>>> import numpy as np
>>> from numpy import linalg as LA
>>> np.set_printoptions(precision=3, suppress=True, linewidth=140)
>>> def rnd(a):
...     return np.round(a, 3) + 0
... 
>>> J = np.load("x.npy")
>>> rnd(J)
array([[ 0.457, -0.326, -0.326, -0.761],
       [-0.326,  0.804, -0.196, -0.457],
       [-0.326, -0.196,  0.804, -0.457],
       [-0.761, -0.457, -0.457, -0.065]])
>>> rnd(J[:, 0] @ J[:, 3])
np.float64(0.0)
>>> rnd(LA.norm(J, axis=0))
array([1., 1., 1., 1.])
>>> rnd(LA.svd(J, compute_uv=False))
array([1., 1., 1., 1.])
>>> M2 = LA.invert(J)
Traceback (most recent call last):
  File "<python-input-9>", line 1, in <module>
    M2 = LA.invert(J)
         ^^^^^^^^^
AttributeError: module 'numpy.linalg' has no attribute 'invert'
>>> M2 = LA.inv(J)
>>> rnd(LA.det(J) * LA.det(M2))
np.float64(1.0)
>>> F = np.load("a.npy")
>>> F
array([[-7.153, -5.92 , -3.712],
       [ 7.042,  4.005, -5.862],
       [ 5.01 , -5.772, -6.449],
       [-2.056,  6.316,  7.475],
       [-8.719, -2.636,  4.126],
       [-3.956, -2.294,  8.893],
       [-0.966, -8.294, -5.503],
       [-8.625, -4.256, -2.739],
       [ 4.123,  6.632,  6.246],
       [ 5.161, -5.861, -6.247],
       [-6.311,  1.43 , -7.624],
       [-2.907, -3.929, -8.724],
       [ 5.329, -8.269,  1.797],
       [ 5.22 , -0.316, -8.524],
       [ 9.914,  1.158, -0.605],
       [ 7.657,  5.191,  3.799],
       [ 1.068, -1.437, -9.838],
       [-2.589, -7.551,  6.023],
       [-5.399, -0.823,  8.377],
       [-5.245,  5.772,  6.259],
       [ 4.262,  2.198,  8.775],
       [ 9.87 ,  1.274, -0.981],
       [-0.433, -6.575,  7.522],
       [ 7.409, -6.282,  2.377],
       [ 5.252,  3.757,  7.635],
       [-9.044,  3.777,  1.984],
       [ 8.631, -5.037, -0.362]])
>>> z = F[:, 1] > np.median(F[:, 1])
>>> r0 = F[z].mean(axis=0) - F[~z].mean(axis=0)
>>> rnd(r0)
array([2.141, 8.399, 2.99 ])
>>> z.astype(int)
array([0, 1, 0, 1, 0, 0, 0, 0, 1, 0, 1, 0, 0, 1, 1, 1, 0, 0, 1, 1, 1, 1, 0, 0, 1, 1, 0])
>>> np.argsort(-np.abs(r0).round(6), kind="stable")
array([1, 2, 0])
>>> rnd((((F - F.mean(axis=0)) @ r0 > 0) == z).mean())
np.float64(0.889)
>>> dist = LA.norm(F[:, None] - F[None], axis=-1)
>>> rnd(LA.norm(F, axis=1))
array([10.   , 10.   , 10.   , 10.   , 10.   , 10.   , 10.   , 10.   , 10.   , 10.001, 10.   , 10.   , 10.   , 10.   , 10.   , 10.   ,
       10.   , 10.   , 10.   , 10.   , 10.   , 10.   , 10.   , 10.   , 10.   , 10.   , 10.   ])
>>> np.unravel_index(dist.round(6).argmax(), dist.shape)
(np.int64(9), np.int64(19))
>>> LA.matrix_rank(dist ** 2)
np.int64(5)
>>> dist[1].round(6).argsort(kind="stable")[:4]
array([ 1, 13, 21, 14])
>>> dist.mean(axis=1).argmax()
np.int64(10)
>>> data = np.array([[0, 1, 0], [1, 0, 0], [0, 0, 1]])
>>> proj = np.triu(np.array([[9, 7, 9], [0, 5, 9], [0, 8, 9]]), 1) + np.eye(3)
>>> M2 = proj @ data @ LA.inv(proj)
>>> rnd(LA.det(M2))
np.float64(-1.0)
>>> ev, V = LA.eig(data)
>>> rnd(np.sort(LA.eigvals(LA.inv(data))))
array([-1.,  1.,  1.])
>>> ev
array([ 1., -1.,  1.])
>>> data @ V[:, 0] - ev[0] * V[:, 0]
array([0., 0., 0.])
>>> rnd(np.sort(LA.eigvals(data @ data)))
array([1., 1., 1.])
>>> np.prod(ev)
np.float64(-1.0)
>>> A = np.abs(np.array([[-1, 1, 0, 1], [2, -1, 3, -1], [-3, 0, 1, -1], [3, -1, 3, -1]])) + np.eye(4)
>>> A = A / A.sum(axis=1, keepdims=True)
>>> rnd(A)
array([[0.5  , 0.25 , 0.   , 0.25 ],
       [0.25 , 0.25 , 0.375, 0.125],
       [0.5  , 0.   , 0.333, 0.167],
       [0.333, 0.111, 0.333, 0.222]])
>>> rnd(LA.eigvals(A))
array([1.   +0.j   , 0.111+0.253j, 0.111-0.253j, 0.083+0.j   ])
>>> rnd(np.einsum("ii->", A))
np.float64(1.306)
>>> rnd(np.einsum("ij,ji->", A, A))
np.float64(0.904)
>>> rnd(np.kron(np.eye(2, dtype=int), A))
array([[0.5  , 0.25 , 0.   , 0.25 , 0.   , 0.   , 0.   , 0.   ],
       [0.25 , 0.25 , 0.375, 0.125, 0.   , 0.   , 0.   , 0.   ],
       [0.5  , 0.   , 0.333, 0.167, 0.   , 0.   , 0.   , 0.   ],
       [0.333, 0.111, 0.333, 0.222, 0.   , 0.   , 0.   , 0.   ],
       [0.   , 0.   , 0.   , 0.   , 0.5  , 0.25 , 0.   , 0.25 ],
       [0.   , 0.   , 0.   , 0.   , 0.25 , 0.25 , 0.375, 0.125],
       [0.   , 0.   , 0.   , 0.   , 0.5  , 0.   , 0.333, 0.167],
       [0.   , 0.   , 0.   , 0.   , 0.333, 0.111, 0.333, 0.222]])
>>> rnd(LA.det(A[::-1]))
np.float64(0.006)
>>> m1 = np.load("mat.npy")
>>> m1
array([[ 0,  0,  0,  0],
       [ 0, -2, -3,  2],
       [ 0, -1,  0,  0],
       [ 0,  0,  0,  3]])
>>> U, sig, vt = LA.svd(m1)
>>> np.argmax(sig[:-1] / (sig[1:] + 1e-6)) + 1
np.int64(3)
>>> M2 = U[:, :3] @ np.diag(sig[:3]) @ vt[:3]
>>> rnd(LA.norm(m1 - M2) / LA.norm(m1))
np.float64(0.0)
>>> rnd(M2)
array([[ 0.,  0.,  0.,  0.],
       [ 0., -2., -3.,  2.],
       [ 0., -1.,  0.,  0.],
       [ 0.,  0.,  0.,  3.]])
>>> rnd(np.abs(m1 - M2).max())
np.float64(0.0)
